$ python -q
>>> import numpy as np
>>> import numpy.linalg as la
>>> np.set_printoptions(precision=2, suppress=True, linewidth=200)
>>> def rnd(a):
...     return np.round(a, 2) + 0
... 
>>> rng = np.random.default_rng(659853)
>>> idx = rng.integers(0, 3, 4)
>>> mat = (idx[:, None] == idx) * -2 + np.eye(4)
>>> print(mat)
[[-1. -2.  0.  0.]
 [-2. -1.  0.  0.]
 [ 0.  0. -1. -2.]
 [ 0.  0. -2. -1.]]
>>> x = np.array([-2, 2, -1, 2])
>>> h = np.maximum(mat @ x, 0)
>>> print(rnd(np.tanh(mat @ x)))
[-0.96  0.96 -1.    0.  ]
>>> print(h)
[0. 2. 0. 0.]
>>> Y = la.inv(mat)
>>> print(rnd(la.cond(mat)))
3.0
>>> print(rnd(la.det(mat) * la.det(Y)))
1.0
>>> print(rnd(Y))
[[ 0.33 -0.67  0.    0.  ]
 [-0.67  0.33  0.    0.  ]
 [ 0.    0.    0.33 -0.67]
 [ 0.    0.   -0.67  0.33]]
>>> print(np.flatnonzero(la.matrix_power((mat != 0) + (mat.T != 0) + np.eye(4), 4)[2]))
[2 3]
>>> print((la.matrix_power((mat != 0) + (mat.T != 0) + np.eye(4), 4) > 0).astype(int))
[[1 1 0 0]
 [1 1 0 0]
 [0 0 1 1]
 [0 0 1 1]]
>>> print(mat @ mat)
[[5. 4. 0. 0.]
 [4. 5. 0. 0.]
 [0. 0. 5. 4.]
 [0. 0. 4. 5.]]
>>> print((mat != 0).astype(int))
[[1 1 0 0]
 [1 1 0 0]
 [0 0 1 1]
 [0 0 1 1]]
>>> Y = mat + rng.integers(-2, 3, (4, 2)) @ rng.integers(-2, 3, (2, 4))
>>> print(Y)
[[-3. -6.  4. -4.]
 [-2.  7. -2.  6.]
 [ 2.  0. -4. -1.]
 [ 1.  6. -5.  4.]]
>>> print(rnd(la.svd(Y - mat, compute_uv=False)))
[14.88  4.43  0.    0.  ]
>>> print(Y - mat)
[[-2. -4.  4. -4.]
 [ 0.  8. -2.  6.]
 [ 2.  0. -3.  1.]
 [ 1.  6. -3.  5.]]
>>> print(np.abs(Y - mat).sum(axis=1))
[14. 16.  6. 15.]
>>> proj = np.triu(np.array([[-2, 0, 0, 1], [2, 1, -1, -2], [0, -2, 0, 2], [-2, -2, 1, 1]]), 1) + np.eye(4)
>>> Y = proj @ mat @ la.inv(proj)
>>> print(proj @ mat - mat @ proj)
[[ 0.  0. -4. -4.]
 [ 0.  0.  4.  4.]
 [ 0.  0. -4.  0.]
 [ 0.  0.  0.  4.]]
>>> print(rnd(la.det(Y)))
9.0
>>> print(Y)
[[-1. -2. -4.  4.]
 [-2. -1.  4. -4.]
 [ 0.  0. -5.  6.]
 [ 0.  0. -2.  3.]]
>>> E = np.load("run5.npy")
>>> print(E)
[[ 5  5  5  5]
 [ 5 10 10 10]
 [ 5 10 15 15]
 [ 5 10 15 20]]
>>> vals, evecs = la.eigh(E)
>>> print(rnd(la.eigvalsh(E + 5 * np.eye(4))))
[ 6.42  7.13 10.   46.45]
>>> print(rnd(vals.sum()), np.trace(E))
50.0 50
>>> print(rnd(la.eigvalsh(E @ E)))
[   2.      4.54   25.   1718.46]
>>> print(np.unique(vals.round(6) + 0, return_counts=True)[1])
[1 1 1 1]
>>> print(np.abs(evecs[:, -1]).round(6).argmax())
3
>>> print(rnd(evecs @ np.diag(vals) @ evecs.T))
[[ 5.  5.  5.  5.]
 [ 5. 10. 10. 10.]
 [ 5. 10. 15. 15.]
 [ 5. 10. 15. 20.]]
>>> print((vals > 1e-8).sum(), (vals < -1e-8).sum())
4 0
>>> print(rnd(evecs.T @ evecs))
[[1. 0. 0. 0.]
 [0. 1. 0. 0.]
 [0. 0. 1. 0.]
 [0. 0. 0. 1.]]
>>> print(rnd(evecs.T @ E @ evecs))
[[ 1.42  0.    0.    0.  ]
 [ 0.    2.13  0.    0.  ]
 [ 0.    0.    5.    0.  ]
 [ 0.    0.    0.   41.45]]
>>> print(rnd(la.svd(E, compute_uv=False)))
[41.45  5.    2.13  1.42]
>>> print(rnd(np.abs(evecs[:, -1])))
[0.23 0.43 0.58 0.66]
>>> A = np.load("mat.npy")
>>> print(A)
[[2. 0. 0.]
 [0. 5. 0.]
 [0. 4. 5.]]
>>> cov = A.T @ A
>>> print(cov)
[[ 4.  0.  0.]
 [ 0. 41. 20.]
 [ 0. 20. 25.]]
>>> print(np.allclose(cov, cov.T))
True
>>> Y = la.inv(cov)
>>> print(rnd(Y))
[[ 0.25  0.    0.  ]
 [ 0.    0.04 -0.03]
 [ 0.   -0.03  0.07]]
>>> print(np.allclose(Y, cov.T))
False
>>> print(rnd(la.det(cov) * Y))
[[625.   0.   0.]
 [  0. 100. -80.]
 [  0. -80. 164.]]
>>> m1 = np.load("m.npy")
>>> print(m1)
[[ 1.09  0.31 -0.52]
 [ 3.31  0.89 -1.54]
 [ 3.29  0.91 -1.53]
 [ 2.23  0.61 -0.99]
 [ 2.18  0.59 -0.96]
 [ 0.   -0.01  0.  ]
 [ 3.27  0.89 -1.49]
 [ 0.01  0.    0.03]
 [-3.31 -0.89  1.49]
 [ 3.28  0.91 -1.55]
 [ 1.12  0.27 -0.5 ]
 [-2.25 -0.58  1.06]
 [ 1.09  0.32 -0.48]
 [ 2.2   0.61 -1.  ]
 [ 3.31  0.92 -1.51]
 [ 1.11  0.27 -0.44]
 [ 2.2   0.63 -0.99]
 [ 2.21  0.64 -1.03]
 [ 1.11  0.3  -0.49]]
>>> Ac = m1 - m1.mean(axis=0)
>>> evecs = la.svd(Ac)[2][:1]
>>> Y = Ac - Ac @ evecs.T @ evecs
>>> print(rnd((Ac @ evecs.T).std(axis=0)))
[2.03]
>>> print(rnd(np.cov(Ac @ evecs.T, rowvar=False)))
4.35
>>> print(rnd(np.diag(evecs.T @ evecs)))
[0.78 0.06 0.17]
>>> print(rnd(la.norm(Y) / la.norm(Ac)))
0.02
>>> x = np.array([0, 3, 3])
>>> y = m1 @ x
>>> try:
...     la.solve(m1, y)
... except la.LinAlgError as e:
...     print(e)
... 
Last 2 dimensions of the array must be square
>>> print(rnd(la.solve(m1.T @ m1, m1.T @ y)))
[0. 3. 3.]
>>> print(rnd(la.lstsq(m1, y)[0]))
[0. 3. 3.]
>>> print(rnd(la.pinv(m1) @ m1))
[[1. 0. 0.]
 [0. 1. 0.]
 [0. 0. 1.]]
>>> y = y + 0.1 * rng.normal(size=19)
>>> print(rnd(y))
[-0.61 -1.83 -1.91 -1.1  -0.94  0.01 -1.9   0.16  1.74 -2.02 -0.67  1.44 -0.48 -1.18 -1.77 -0.3  -1.2  -1.12 -0.62]
>>> b, *_ = la.lstsq(m1, y)
>>> print(rnd(m1.T @ (y - m1 @ b)))
[0. 0. 0.]
>>> print(rnd(b))
[1.03 1.54 4.36]
>>> print(rnd(la.norm(y - m1 @ b)))
0.29
>>> print([round(float(la.norm(la.solve(m1.T @ m1 + lam * np.eye(3), m1.T @ y))), 2) for lam in (0, 1, 10, 100)])
[4.74, 0.48, 0.45, 0.27]
>>> x = np.array([0, 3, 0])
>>> h = np.maximum(m1 @ x, 0)
>>> print(rnd(np.tanh(m1 @ x)))
[ 0.73  0.99  0.99  0.95  0.94 -0.03  0.99  0.   -0.99  0.99  0.67 -0.94  0.74  0.95  0.99  0.67  0.96  0.96  0.72]
>>> print(rnd(h))
[0.93 2.67 2.73 1.83 1.77 0.   2.67 0.   0.   2.73 0.81 0.   0.96 1.83 2.76 0.81 1.89 1.92 0.9 ]
>>> print(rnd(m1.T @ h))
[ 69.87  19.26 -32.  ]
>>> print(m1 * (h > 1e-9)[:, None])
[[ 1.09  0.31 -0.52]
 [ 3.31  0.89 -1.54]
 [ 3.29  0.91 -1.53]
 [ 2.23  0.61 -0.99]
 [ 2.18  0.59 -0.96]
 [ 0.   -0.    0.  ]
 [ 3.27  0.89 -1.49]
 [ 0.    0.    0.  ]
 [-0.   -0.    0.  ]
 [ 3.28  0.91 -1.55]
 [ 1.12  0.27 -0.5 ]
 [-0.   -0.    0.  ]
 [ 1.09  0.32 -0.48]
 [ 2.2   0.61 -1.  ]
 [ 3.31  0.92 -1.51]
 [ 1.11  0.27 -0.44]
 [ 2.2   0.63 -0.99]
 [ 2.21  0.64 -1.03]
 [ 1.11  0.3  -0.49]]
>>> print(rnd(np.maximum(m1 @ x, 0) - np.maximum(-m1 @ x, 0)))
[ 0.93  2.67  2.73  1.83  1.77 -0.03  2.67  0.   -2.67  2.73  0.81 -1.74  0.96  1.83  2.76  0.81  1.89  1.92  0.9 ]
